$ ipython --no-banner

In [1]: import numpy as np

In [2]: np.set_printoptions(precision=2, suppress=True, linewidth=120)

In [3]: def rnd(a):
   ...:     return np.round(a, 2) + 0
   ...: 

In [4]: feats = np.load("block3.npy")

In [5]: feats
Out[5]: 
array([[13, 13, 18, 10, 11, 17, 17, 13],
       [ 0,  0,  0,  0,  0,  0,  0,  0],
       [ 5, 10,  8,  5,  4,  9,  8,  6],
       [ 9,  6, 10,  3,  7, 10, 11,  9],
       [ 0,  0,  0,  0,  0,  0,  0,  0],
       [ 4,  6,  5,  4,  5,  7,  9,  3],
       [ 0,  0,  0,  0,  0,  0,  0,  0],
       [ 4,  5,  3,  1,  0,  5,  3,  4],
       [ 3,  8, 10, 12, 12,  9, 11, 15],
       [ 5,  7, 10,  9,  8,  8, 10,  6],
       [ 5,  9,  8,  5,  4,  6,  7,  9],
       [ 8, 14, 20, 11, 14, 12, 16, 15],
       [ 3,  1,  0,  0,  1,  3,  4,  1],
       [ 8,  7, 10,  4,  8, 11, 13,  6],
       [ 5,  6, 10,  4,  7,  8,  9,  5],
       [ 8,  6,  8,  1,  3,  9,  7,  7],
       [ 3,  9, 10, 12, 12, 12, 12, 12],
       [11,  8,  8,  6,  5, 12, 12,  9],
       [ 4,  2,  5, 10,  9,  9,  9,  9],
       [11, 15, 18, 13, 11, 13, 15, 18],
       [ 4,  6,  5,  4,  5,  7,  9,  3],
       [ 8, 14, 20, 11, 14, 12, 16, 15],
       [ 7, 10, 15,  7, 10, 11, 12, 10],
       [ 1,  5,  5,  4,  4,  4,  5,  2],
       [ 1,  4,  5,  4,  4,  1,  4,  5]])

In [6]: W2 = feats[[12, 22]].astype(float)

In [7]: for _ in range(7):
   ...:     idx = np.linalg.norm(feats[:, None] - W2, axis=-1).argmin(axis=1)
   ...:     W2 = np.array([feats[idx == j].mean(axis=0) for j in range(2)])
   ...: 

In [8]: idx
Out[8]: array([1, 0, 1, 1, 0, 0, 0, 0, 1, 1, 1, 1, 0, 1, 1, 1, 1, 1, 1, 1, 0, 1, 1, 0, 0])

In [9]: np.abs(W2[1] - W2[0]).argmax()
Out[9]: np.int64(2)

In [10]: mat = np.loadtxt("arr.csv", delimiter=",")

In [11]: mat
Out[11]: 
array([[ -0.6,  -0.8,   0.6,   0.1,  -0.8,  -2. ,   0. , -16. ,  -1.3,  -0.2],
       [ -0.1,   1.3,  -1.7,   0.5,   0.2,  -0.6,  -1.2,  12. ,   1.4,   0.3],
       [ -1.5,   1.4,  -1.2,  -0.8,  -2.1,  -0.8,  -1.9,   8. ,  -1.5,  -0.5],
       [ -1.2,  -1.8,   1. ,  -1.2,  -1.8,   1.7,   0. , -44. ,  -1. ,   2. ],
       [ -0.5,  -0.3,   0.3,  -0.9,  -1. ,   1.6,   0.2, -20. ,   0.8,  -0.7],
       [  0.6,  -1. ,   1.2,  -0.3,  -0.7,   0.4,   0.6,  -2. ,   0.6,  -0.6],
       [  0.5,   1.1,   0. ,  -1.2,   0.5,  -0.9,   0.5,  36. ,  -0.3,  -0.6],
       [  1.4,  -0.2,  -0.4,   0.8,   0.7,  -0.2,  -0.8,   4. ,  -2.2,  -0.9],
       [  0.4,  -0.6,   1. ,  -0.9,   0.4,  -1.1,   1.3,  -6. ,  -1.2,  -0.1],
       [  0.6,   0.5,  -0.3,   0.3,  -2. ,  -1. ,  -1.5,  10. ,  -1.8,   2.2],
       [  0.9,   0.6,   0. ,  -0.5,  -0.1,  -1.4,  -0.2,   6. ,   1. ,  -1. ]])

In [12]: P = mat @ np.linalg.solve(mat.T @ mat, mat.T)

In [13]: rnd(np.diag(P))
Out[13]: array([0.79, 1.  , 0.88, 1.  , 0.83, 0.91, 0.81, 0.99, 0.8 , 0.99, 1.  ])

In [14]: rnd(np.linalg.eigvalsh(P))
Out[14]: array([0., 1., 1., 1., 1., 1., 1., 1., 1., 1., 1.])

In [15]: rnd(P @ mat[:, 7])
Out[15]: array([-16.,  12.,   8., -44., -20.,  -2.,  36.,   4.,  -6.,  10.,   6.])
